$ ipython --no-banner

In [1]: import numpy as np

In [2]: import numpy.linalg as la

In [3]: np.set_printoptions(precision=2, suppress=True, linewidth=200, legacy="1.25")

In [4]: def rd(a):
   ...:     return np.round(a, 2) + 0
   ...: 

In [5]: rng = np.random.default_rng(587)

In [6]: X = np.eye(6, dtype=int)[rng.permutation(6)]

In [7]: print(X)
[[0 0 0 0 1 0]
 [0 0 0 0 0 1]
 [0 1 0 0 0 0]
 [0 0 1 0 0 0]
 [0 0 0 1 0 0]
 [1 0 0 0 0 0]]

In [8]: x0 = np.array([2, 3, 2, 1, 2, 2])

In [9]: print([p for p in range(1, 25) if np.allclose(la.matrix_power(X, p), np.eye(6))])
[6, 12, 18, 24]

In [10]: print(rd(np.abs(la.eigvals(X))))
[1. 1. 1. 1. 1. 1.]

In [11]: print(X.T @ (X @ x0))
[2 3 2 1 2 2]

In [12]: print(rd(np.sort(np.abs(np.degrees(np.angle(la.eigvals(X)))))))
[  0.  60.  60. 120. 120. 180.]

In [13]: print(6 - la.matrix_rank(X - np.eye(6), tol=1e-8))
1

In [14]: print(rd(la.norm(x0)), rd(la.norm(X @ x0)))
5.1 5.1

In [15]: lab = rng.permutation(6)

In [16]: B = X[:, lab] * rng.choice([-1, 1], 6)

In [17]: print(B)
[[ 0  0  1  0  0  0]
 [ 0  0  0  1  0  0]
 [ 0  0  0  0  1  0]
 [ 0  1  0  0  0  0]
 [-1  0  0  0  0  0]
 [ 0  0  0  0  0  1]]

In [18]: U, _, Vt = la.svd(X.T @ B)

In [19]: print(U @ Vt)
[[ 0.  0.  0.  0.  0.  1.]
 [ 0.  0.  0.  0.  1.  0.]
 [ 0.  1.  0.  0.  0.  0.]
 [-1.  0.  0.  0.  0.  0.]
 [ 0.  0.  1.  0.  0.  0.]
 [ 0.  0.  0.  1.  0.  0.]]

In [20]: print(lab)
[3 2 4 5 1 0]

In [21]: print(rd(la.lstsq(X, B)[0]))
[[ 0.  0.  0.  0.  0.  1.]
 [ 0.  0.  0.  0.  1.  0.]
 [ 0.  1.  0.  0.  0.  0.]
 [-1.  0.  0.  0.  0.  0.]
 [ 0.  0.  1.  0.  0.  0.]
 [ 0.  0.  0.  1.  0.  0.]]

In [22]: x0 = np.array([2, -2, 1, 1, -1, 0])

In [23]: a = np.maximum(X @ x0, 0)

In [24]: print(np.maximum(X @ (3 * x0), 0))
[0 0 0 3 3 6]

In [25]: print(np.flatnonzero(a > 1e-9))
[3 4 5]

In [26]: print(X.T @ a)
[2 0 1 1 0 0]

In [27]: lab = rng.permutation(6)

In [28]: print(lab)
[3 2 5 1 4 0]

In [29]: B = X[lab][:, lab]

In [30]: print(np.allclose(B, X))
False

In [31]: print(rd(la.det(B)), rd(la.det(X[lab])))
-1.0 -1.0

In [32]: print(rd(np.sort(np.abs(la.eigvals(X)))[::-1]))
[1. 1. 1. 1. 1. 1.]

In [33]: print(X @ np.ones(6))
[1. 1. 1. 1. 1. 1.]

In [34]: pr = np.eye(6)[0]

In [35]: for _ in range(6):
    ...:     pr = pr @ X
    ...:     print(pr.round(2))
    ...: 
[0. 0. 0. 0. 1. 0.]
[0. 0. 0. 1. 0. 0.]
[0. 0. 1. 0. 0. 0.]
[0. 1. 0. 0. 0. 0.]
[0. 0. 0. 0. 0. 1.]
[1. 0. 0. 0. 0. 0.]

In [36]: K = np.load("sample18.npy")

In [37]: print(K)
[[  5.23  -3.38  -3.47]
 [  4.38  -2.9   -2.85]
 [  1.38  -1.17  -0.91]
 [ -1.35   0.88   0.85]
 [  0.51  -0.27  -0.16]
 [  2.69  -1.7   -1.57]
 [ -6.91   4.71   4.56]
 [-10.11   6.67   6.65]
 [  0.42  -0.24  -0.3 ]
 [  1.83  -1.04  -1.11]
 [  2.36  -1.56  -1.7 ]
 [  4.83  -3.11  -3.32]
 [ -4.08   2.79   2.64]
 [  1.03  -0.42  -0.79]
 [  2.39  -1.65  -1.52]
 [ -3.55   2.27   2.37]
 [ -0.1   -0.16  -0.14]
 [  0.18  -0.26  -0.25]
 [  6.65  -4.32  -4.38]
 [  5.44  -3.6   -3.58]
 [  2.93  -1.71  -1.69]
 [  3.89  -2.65  -2.55]
 [ -0.23   0.02  -0.03]
 [ -0.21   0.16  -0.04]
 [ -0.25   0.13   0.03]
 [  1.86  -1.43  -1.49]
 [ -0.1    0.08  -0.08]
 [  4.05  -2.48  -2.75]
 [  1.2   -0.83  -0.83]
 [ -6.2    3.93   4.04]]

In [38]: print(rd(np.abs(la.svd(K)[2][-1])))
[0.13 0.6  0.79]

In [39]: print(la.matrix_rank(K, rtol=0.1))
1

In [40]: Xs = (K - K.mean(axis=0)) / K.std(axis=0)

In [41]: print(np.argwhere(np.abs(Xs) > 2))
[[6 0]
 [6 1]
 [6 2]
 [7 0]
 [7 1]
 [7 2]]

In [42]: print(rd(Xs.std(axis=0)))
[1. 1. 1.]

In [43]: c = la.lstsq(np.delete(Xs, 0, axis=1), Xs[:, 0])[0]

In [44]: print(rd(1 - np.var(Xs[:, 0] - np.delete(Xs, 0, axis=1) @ c)))
1.0

In [45]: print(rd(c))
[-0.43 -0.57]

In [46]: print(X.T @ X)
[[1 0 0 0 0 0]
 [0 1 0 0 0 0]
 [0 0 1 0 0 0]
 [0 0 0 1 0 0]
 [0 0 0 0 1 0]
 [0 0 0 0 0 1]]

In [47]: print(X[:, 0] @ X[:, 3])
0

In [48]: print(rd(la.pinv(X)))
[[0. 0. 0. 0. 0. 1.]
 [0. 0. 1. 0. 0. 0.]
 [0. 0. 0. 1. 0. 0.]
 [0. 0. 0. 0. 1. 0.]
 [1. 0. 0. 0. 0. 0.]
 [0. 1. 0. 0. 0. 0.]]

In [49]: x0 = np.array([2, 5, 0])

In [50]: y = K @ x0

In [51]: print(rd(la.solve(K.T @ K, K.T @ y)))
[2. 5. 0.]

In [52]: print(rd(la.lstsq(K, y)[0]))
[2. 5. 0.]

In [53]: y = y + 0.3 * rng.normal(size=30)

In [54]: print(rd(y))
[-5.91 -5.18 -2.97  1.52 -0.09 -3.25 10.09 12.9  -0.55 -1.46 -3.49 -5.98  5.98 -0.27 -3.73  4.27 -1.08 -0.85 -8.3  -7.94 -2.85 -5.46 -0.99  0.57  0.17 -3.58  0.28 -4.42 -1.36  7.42]

In [55]: c, *_ = la.lstsq(K, y)

In [56]: print(rd(la.norm(y - K @ c)))
1.59

In [57]: print(rd(c))
[2.28 5.04 0.4 ]

In [58]: print(rd(K.T @ (y - K @ c)))
[0. 0. 0.]

In [59]: print([round(float(la.norm(la.solve(K.T @ K + lam * np.eye(3), K.T @ y))), 2) for lam in (0, 1, 10, 100)])
[5.54, 1.66, 0.95, 0.84]

In [60]: print(c.round())
[2. 5. 0.]

In [61]: U, sv, Vt = la.svd(K)

In [62]: print(rd(sv))
[28.43  0.59  0.53]

In [63]: B = U[:, :1] @ np.diag(sv[:1]) @ Vt[:1]

In [64]: print(rd(np.abs(K - B).max()))
0.22

In [65]: print(rd(la.norm(K - B) / la.norm(K)))
0.03

In [66]: M = np.loadtxt("test18.csv", delimiter=",")

In [67]: print(M)
[[-3. -3. -3.]
 [-3. -6. -6.]
 [-3. -6. -9.]]

In [68]: w1 = np.array([[-2, -2, -2], [-1, 2, -1], [2, -2, -2]])

In [69]: c = np.array([0, 2, 1])

In [70]: hid = np.maximum(M @ w1 + c, 0)

In [71]: print((hid > 0).astype(int))
[[1 1 1]
 [0 1 1]
 [0 1 1]]

In [72]: print(rd((hid > 0).mean(axis=0)))
[0.33 1.   1.  ]

In [73]: W2 = np.array([[2, -3, 0], [1, -1, -1], [2, -2, 2]])

In [74]: print(w1 @ W2)
[[-10  12  -2]
 [ -2   3  -4]
 [ -2   0  -2]]

In [75]: f = np.array([-3, -3, 3])

In [76]: print(np.convolve(M[1], f))
[  9.  27.  27.   0. -18.]

In [77]: print(np.polyval(f, M[1]))
[-15. -87. -87.]

In [78]: print(np.cross(M[1, :3], M[0, :3]))
[ 0.  9. -9.]

In [79]: vals, vecs = la.eigh(M)

In [80]: x0 = np.array([3, 4, 9])

In [81]: print(rd(la.eigvalsh(M[1:, 1:])))
[-13.68  -1.32]

In [82]: print(x0 @ M @ x0)
-1518.0

In [83]: print(rd(vecs * np.abs(vals) @ vecs.T))
[[3. 3. 3.]
 [3. 6. 6.]
 [3. 6. 9.]]

In [84]: print(vecs * np.maximum(vals, 0) @ vecs.T)
[[0. 0. 0.]
 [0. 0. 0.]
 [0. 0. 0.]]

In [85]: f = np.array([-3, -3, 2])

In [86]: B = M + np.outer(f, np.eye(3)[2])

In [87]: print(la.matrix_rank(B - M))
1

In [88]: print(rd(la.det(B) / la.det(M)), rd(1 + la.solve(M, f)[2]))
-0.67 -0.67

In [89]: mat = np.array([[-3, 0, 0, 0, 0, 0],
    ...:     [2, 2, 0, 0, 0, 0],
    ...:     [-1, 2, -3, 0, 0, 0],
    ...:     [1, 0, 3, 0, 0, 0],
    ...:     [0, -1, -2, 3, -3, 0],
    ...:     [-3, -2, -3, -3, 3, -3]])

In [90]: rk = la.matrix_rank(mat)

In [91]: print(rk)
5

In [92]: N = la.svd(mat)[2][rk:].T

In [93]: print([int(la.matrix_rank(mat[:, :j + 1])) for j in range(6)])
[1, 2, 3, 4, 4, 5]

In [94]: print(rd(N[:, 0] / N[np.abs(N[:, 0]).round(6).argmax(), 0]))
[0. 0. 0. 1. 1. 0.]

In [95]: print(la.matrix_rank(mat.T @ mat), la.matrix_rank(mat @ mat.T))
5 5

In [96]: print(N.shape)
(6, 1)

In [97]: print(rd(mat @ N))
[[0.]
 [0.]
 [0.]
 [0.]
 [0.]
 [0.]]

In [98]: print([int(la.matrix_rank(mat[:i])) for i in range(1, len(mat) + 1)])
[1, 2, 3, 3, 4, 5]

In [99]: print(np.prod(np.diag(mat)), rd(la.det(mat)))
0 0.0

In [100]: print(rd(np.sort(la.eigvals(mat))))
[-3. -3. -3. -3.  0.  2.]

In [101]: print([int(la.matrix_rank(la.matrix_power(mat, p))) for p in range(1, 7)])
[5, 5, 5, 5, 5, 5]

In [102]: blk = np.stack([mat, -3 * mat, mat[::-1]])

In [103]: print(blk.shape)
(3, 6, 6)

In [104]: print(blk.sum(axis=0))
[[ 3 -2 -3 -3  3 -3]
 [-4 -5 -2  3 -3  0]
 [ 3 -4  9  0  0  0]
 [-3  2 -9  0  0  0]
 [ 2  4  4 -6  6  0]
 [ 3  4  6  6 -6  6]]

In [105]: B = np.array([[3, 3, -2],
     ...:     [0, 5, 5],
     ...:     [1, 5, -1],
     ...:     [5, -2, -4],
     ...:     [0, -1, -5],
     ...:     [5, 2, 2]])

In [106]: print(np.einsum("ij,ij->i", mat, mat))
[ 9  8 14 10 23 49]

In [107]: print(np.einsum("ij->j", mat))
[-4  1 -5  0  0 -3]

In [108]: print(np.vstack([mat, B.T]).shape)
(9, 6)

In [109]: print(la.matrix_rank(np.vstack([mat, B.T])))
6

In [110]: print(B.T @ mat.T)
[[ -9   6  -6   6  13 -42]
 [ -9  16  -8  18 -18 -37]
 [  6   6  15  -5   0 -10]]

In [111]: print(la.matrix_rank(mat, rtol=0.1))
5

In [112]: print(np.argsort(-la.norm(mat, axis=0).round(6), kind="stable")[:3])
[2 0 3]

In [113]: print(la.cond(mat) > 100)
True

In [114]: print(rd(la.norm(mat, 2) / la.norm(mat)))
0.73

In [115]: f = np.array([2, 3, 2, 1, -2]) + 0.5

In [116]: E = np.eye(5) - 2 * np.outer(f, f) / (f @ f)

In [117]: print(rd(E))
[[ 0.57 -0.6  -0.43 -0.26  0.26]
 [-0.6   0.16 -0.6  -0.36  0.36]
 [-0.43 -0.6   0.57 -0.26  0.26]
 [-0.26 -0.36 -0.26  0.85  0.15]
 [ 0.26  0.36  0.26  0.15  0.85]]

In [118]: C2 = E.T @ E

In [119]: print(rd(C2))
[[1. 0. 0. 0. 0.]
 [0. 1. 0. 0. 0.]
 [0. 0. 1. 0. 0.]
 [0. 0. 0. 1. 0.]
 [0. 0. 0. 0. 1.]]

In [120]: print(rd(la.svd(E, compute_uv=False) ** 2))
[1. 1. 1. 1. 1.]

In [121]: print(np.diag(C2))
[1. 1. 1. 1. 1.]

In [122]: print(rd(la.eigvalsh(C2)[::-1]))
[1. 1. 1. 1. 1.]

In [123]: feats = np.array([[0, 0, 0, 1, 0, 0, 1],
     ...:     [0, 0, 0, 0, 0, 1, 0],
     ...:     [0, 0, 0, 0, 1, 0, 1],
     ...:     [1, 0, 0, 0, 0, 0, 1],
     ...:     [0, 0, 1, 0, 0, 1, 1],
     ...:     [0, 1, 0, 0, 1, 0, 1],
     ...:     [1, 0, 1, 1, 1, 1, 0]])

In [124]: print(feats)
[[0 0 0 1 0 0 1]
 [0 0 0 0 0 1 0]
 [0 0 0 0 1 0 1]
 [1 0 0 0 0 0 1]
 [0 0 1 0 0 1 1]
 [0 1 0 0 1 0 1]
 [1 0 1 1 1 1 0]]

In [125]: print(feats @ feats)
[[2 0 1 1 1 1 1]
 [0 1 0 0 1 0 1]
 [1 0 2 1 1 2 1]
 [1 0 1 2 1 1 1]
 [1 1 1 1 3 1 2]
 [1 0 2 1 1 3 1]
 [1 1 1 1 2 1 5]]

In [126]: print(np.trace(feats @ feats @ feats) // 6)
3

In [127]: low = np.diag(feats.sum(axis=1)) - feats

In [128]: print(rd(la.eigvalsh(low)))
[0.   0.65 1.19 2.77 3.   4.34 6.06]

In [129]: print((la.eigvalsh(low) < 1e-8).sum())
1

In [130]: print(low @ np.ones(7))
[0. 0. 0. 0. 0. 0. 0.]

In [131]: print(la.matrix_rank(low))
6

In [132]: print(round(la.det(low[1:, 1:])))
24

In [133]: A = np.tanh(np.array([[-1.0, 0.6, -0.6],
     ...:     [-0.6, 0.0, 1.8],
     ...:     [-0.1, -2.3, -0.6],
     ...:     [0.7, 0.1, 1.4],
     ...:     [0.2, -0.3, -1.4],
     ...:     [2.0, 0.0, 0.4],
     ...:     [1.4, -1.1, -0.2],
     ...:     [0.6, -0.3, -0.1],
     ...:     [0.0, -1.2, -0.3],
     ...:     [0.2, -0.9, 2.2],
     ...:     [0.4, -1.0, 0.1],
     ...:     [-2.4, 1.6, -0.8],
     ...:     [-1.6, -0.5, -1.0],
     ...:     [-0.4, -0.6, -1.7],
     ...:     [0.7, 0.3, -1.4],
     ...:     [1.3, -1.1, 1.4],
     ...:     [-1.0, 0.0, -1.3],
     ...:     [1.1, 0.9, 0.7],
     ...:     [-0.5, -1.7, 2.5]]) @ np.array([[-0.9, 1.9, 0.3, -0.4, 1.8],
     ...:     [0.5, 1.4, -1.2, 0.7, -1.3],
     ...:     [0.2, 0.9, -0.9, 0.2, 0.1]]))

In [134]: print(rd(A))
[[ 0.79 -0.92 -0.45  0.6  -0.99]
 [ 0.72  0.45 -0.95  0.54 -0.72]
 [-0.83 -1.    1.   -0.93  0.99]
 [-0.29  0.99 -0.82  0.07  0.85]
 [-0.54 -0.86  0.93 -0.52  0.54]
 [-0.94  1.    0.24 -0.62  1.  ]
 [-0.95  0.74  0.96 -0.88  1.  ]
 [-0.61  0.56  0.56 -0.44  0.9 ]
 [-0.58 -0.96  0.94 -0.72  0.91]
 [-0.19  0.8  -0.69 -0.26  0.94]
 [-0.69 -0.5   0.84 -0.69  0.97]
 [ 0.99 -1.   -0.96  0.96 -1.  ]
 [ 0.76 -1.    0.77  0.09 -0.98]
 [-0.27 -1.    0.97 -0.54 -0.11]
 [-0.64  0.45  0.8  -0.34  0.62]
 [-0.89  0.98  0.42 -0.77  1.  ]
 [ 0.56 -1.    0.7   0.14 -0.96]
 [-0.38  1.   -0.88  0.32  0.71]
 [ 0.1  -0.79 -0.35 -0.45  0.92]]

In [135]: x0 = np.array([3, 5, 2, 2, 5])

In [136]: y = A @ x0

In [137]: print(rd(la.solve(A.T @ A, A.T @ y)))
[3. 5. 2. 2. 5.]

In [138]: print(rd(la.lstsq(A, y)[0]))
[3. 5. 2. 2. 5.]

In [139]: y = y + 0.02 * rng.normal(size=19)

In [140]: print(rd(y))
[-6.86 -0.03 -2.39  6.85 -2.41  6.42  6.01  5.66 -1.56  6.25  0.6  -7.02 -5.9  -5.48  4.36  6.48 -6.42  6.26 -0.68]

In [141]: c, *_ = la.lstsq(A, y)

In [142]: print(rd(c))
[2.99 5.   1.98 1.95 4.98]

In [143]: x0 = np.array([-1, 0, -2, -2, -3])

In [144]: a = np.maximum(A @ x0, 0)

In [145]: print(rd(A.T @ a))
[ 5.79 -3.8  -4.08  4.39 -6.52]

In [146]: print(rd(np.maximum(A @ (3 * x0), 0)))
[5.58 6.76 0.   0.   0.   0.   0.   0.   0.   0.   0.   6.02 1.4  0.   0.   0.   1.89 0.   0.  ]

In [147]: print(rd(np.tanh(A @ x0)))
[ 0.95  0.98 -0.98 -0.64 -0.96 -0.86 -0.98 -0.98 -0.99 -0.63 -0.99  0.96  0.44 -0.26 -0.97 -0.89  0.56 -0.55 -0.85]

In [148]: print(rd(a))
[1.86 2.25 0.   0.   0.   0.   0.   0.   0.   0.   0.   2.01 0.47 0.   0.   0.   0.63 0.   0.  ]

In [149]: print(np.flatnonzero(a > 1e-9))
[ 0  1 11 12 16]
